% ipython --no-banner

In [1]: import numpy as np

In [2]: np.set_printoptions(suppress=True, linewidth=100)

In [3]: def rnd(a):
   ...:     return np.round(a, 1) + 0
   ...: 

In [4]: M = np.loadtxt("dump.csv", delimiter=",")

In [5]: M
Out[5]: 
array([[-2., -3., -6., -2., -2.,  0.],
       [-3., -2., -4.,  0., -3., -2.],
       [ 0.,  1.,  2., -1.,  2., -3.],
       [ 3.,  3.,  6., -3., -2.,  2.],
       [-1.,  0.,  0., -1., -3.,  3.]])

In [6]: blk = np.stack([M, 3 * M, M[::-1]])

In [7]: (blk @ M.T).shape
Out[7]: (3, 5, 5)

In [8]: rnd(np.linalg.norm(blk, axis=(1, 2)))
Out[8]: array([14.5, 43.4, 14.5])

In [9]: vec = np.array([1, 6, -7, 0, -2, -7])

In [10]: h1 = np.maximum(M @ vec, 0)

In [11]: M * (h1 > 1e-9)[:, None]
Out[11]: 
array([[-2., -3., -6., -2., -2.,  0.],
       [-3., -2., -4.,  0., -3., -2.],
       [ 0.,  1.,  2., -1.,  2., -3.],
       [ 0.,  0.,  0., -0., -0.,  0.],
       [-0.,  0.,  0., -0., -0.,  0.]])

In [12]: np.flatnonzero(h1 > 1e-9)
Out[12]: array([0, 1, 2])

In [13]: rnd(np.tanh(M @ vec))
Out[13]: array([ 1.,  1.,  1., -1., -1.])

In [14]: np.maximum(M @ (3 * vec), 0)
Out[14]: array([78., 99., 27.,  0.,  0.])

In [15]: np.maximum(M @ vec, 0) - np.maximum(-M @ vec, 0)
Out[15]: array([ 26.,  33.,   9., -31., -16.])

In [16]: M.T @ h1
Out[16]: array([-151., -135., -270.,  -61., -133.,  -93.])

In [17]: mat = np.load("x.npy")

In [18]: mat
Out[18]: 
array([[1. , 0.5, 0.2, 0.1, 0.1],
       [0.5, 1. , 0.5, 0.2, 0.1],
       [0.2, 0.5, 1. , 0.5, 0.2],
       [0.1, 0.2, 0.5, 1. , 0.5],
       [0.1, 0.1, 0.2, 0.5, 1. ]])

In [19]: # symmetric, so the eigenvalues are real

In [20]: proj = np.triu(np.array([[9, 8, 6, 7, 4],
    ...:     [2, 4, 5, 8, 5],
    ...:     [5, 6, 0, 7, 6],
    ...:     [1, 2, 8, 2, 5],
    ...:     [4, 2, 6, 0, 6]]), 1) + np.eye(5)

In [21]: other = proj @ mat @ np.linalg.inv(proj)

In [22]: np.linalg.matrix_rank(other)
Out[22]: np.int64(5)

In [23]: A = np.load("out4.npy")

In [24]: A
Out[24]: 
array([[ 2.,  0.,  1., -2.],
       [ 2.,  1.,  2., -4.],
       [ 2.,  0.,  3., -4.],
       [ 2., -1.,  2., -2.]])

In [25]: # null space of dimension 1

In [26]: left, s, VT = np.linalg.svd(A)

In [27]: V = VT[:(s > 1e-8).sum()]

In [28]: rng = np.random.default_rng(947)

In [29]: vec = A[0] + 5 * A[2] + rng.integers(2) * np.eye(4)[1]

In [30]: vec
Out[30]: array([ 12.,   0.,  16., -22.])

In [31]: rnd(V.T @ V)
Out[31]: 
array([[ 0.9, -0.2, -0.2, -0.2],
       [-0.2,  0.7, -0.3, -0.3],
       [-0.2, -0.3,  0.7, -0.3],
       [-0.2, -0.3, -0.3,  0.7]])

In [32]: np.einsum("ij,ji->", A, A)
Out[32]: np.float64(6.0)

In [33]: rnd(np.linalg.eigvals(A))
Out[33]: array([1., 0., 2., 1.])

In [34]: np.einsum("ii->", A)
Out[34]: np.float64(4.0)

In [35]: rnd(np.linalg.det(2 * A)), rnd(np.linalg.det(A))
Out[35]: (np.float64(0.0), np.float64(0.0))

In [36]: rnd(np.linalg.eigvals(A).sum().real)
Out[36]: np.float64(4.0)

In [37]: np.kron(np.eye(2, dtype=int), A)
Out[37]: 
array([[ 2.,  0.,  1., -2.,  0.,  0.,  0., -0.],
       [ 2.,  1.,  2., -4.,  0.,  0.,  0., -0.],
       [ 2.,  0.,  3., -4.,  0.,  0.,  0., -0.],
       [ 2., -1.,  2., -2.,  0., -0.,  0., -0.],
       [ 0.,  0.,  0., -0.,  2.,  0.,  1., -2.],
       [ 0.,  0.,  0., -0.,  2.,  1.,  2., -4.],
       [ 0.,  0.,  0., -0.,  2.,  0.,  3., -4.],
       [ 0., -0.,  0., -0.,  2., -1.,  2., -2.]])
